% python3 -q
>>> import numpy as np
>>> np.set_printoptions(precision=4, suppress=True, linewidth=140)
>>> X = np.load("w.npy")
>>> X
array([[0, 1, 2, 0],
       [1, 1, 0, 1],
       [0, 1, 2, 0]])
>>> # column 3 repeats column 0
>>> np.allclose(X[:-1].T @ np.linalg.lstsq(X[:-1].T, X[-1])[0], X[-1])
True
>>> round(np.trace(np.linalg.pinv(X) @ X), 4)
np.float64(2.0)
>>> np.linalg.lstsq(X[:-1].T, X[-1])[2]
np.int32(2)
>>> np.abs(np.diag(np.linalg.qr(X)[1])) > 1e-9
array([ True,  True, False])
>>> np.unique(X.round(6), axis=0).shape
(2, 4)
>>> W = np.array([[2, 2, 1, 2, 2, 0],
...     [1, 1, 1, 1, 2, 1],
...     [2, 2, 2, 2, 2, 0],
...     [1, 2, 1, 0, 0, 1]])
>>> c = np.array([2, 0, 0, 0, 1, 2])
>>> H = np.maximum(X @ W + c, 0)
>>> (H > 0).mean(axis=0)
array([1., 1., 1., 1., 1., 1.])
>>> np.linalg.matrix_rank(H)
np.int64(2)
>>> Z = np.array([[1, 0, -2],
...     [2, 2, 1],
...     [-2, 1, 1],
...     [-1, 0, 2],
...     [1, -2, -2],
...     [-1, 0, 0]])
>>> (H @ Z).round(6).argmax(axis=1)
array([0, 0, 0])
>>> H @ Z
array([[ 6,  1, -8],
       [ 8,  3, -8],
       [ 6,  1, -8]])
>>> [round(float(x), 4) for x in np.linalg.svd(X, compute_uv=False)[:3]]
[3.2055, 1.6508, 0.0]
>>> np.round(np.linalg.norm(X, 2) / np.linalg.norm(X), 4)
np.float64(0.889)
>>> np.linalg.cond(X) > 100
np.True_
>>> np.linalg.matrix_rank(X, rtol=0.1)
np.int64(2)
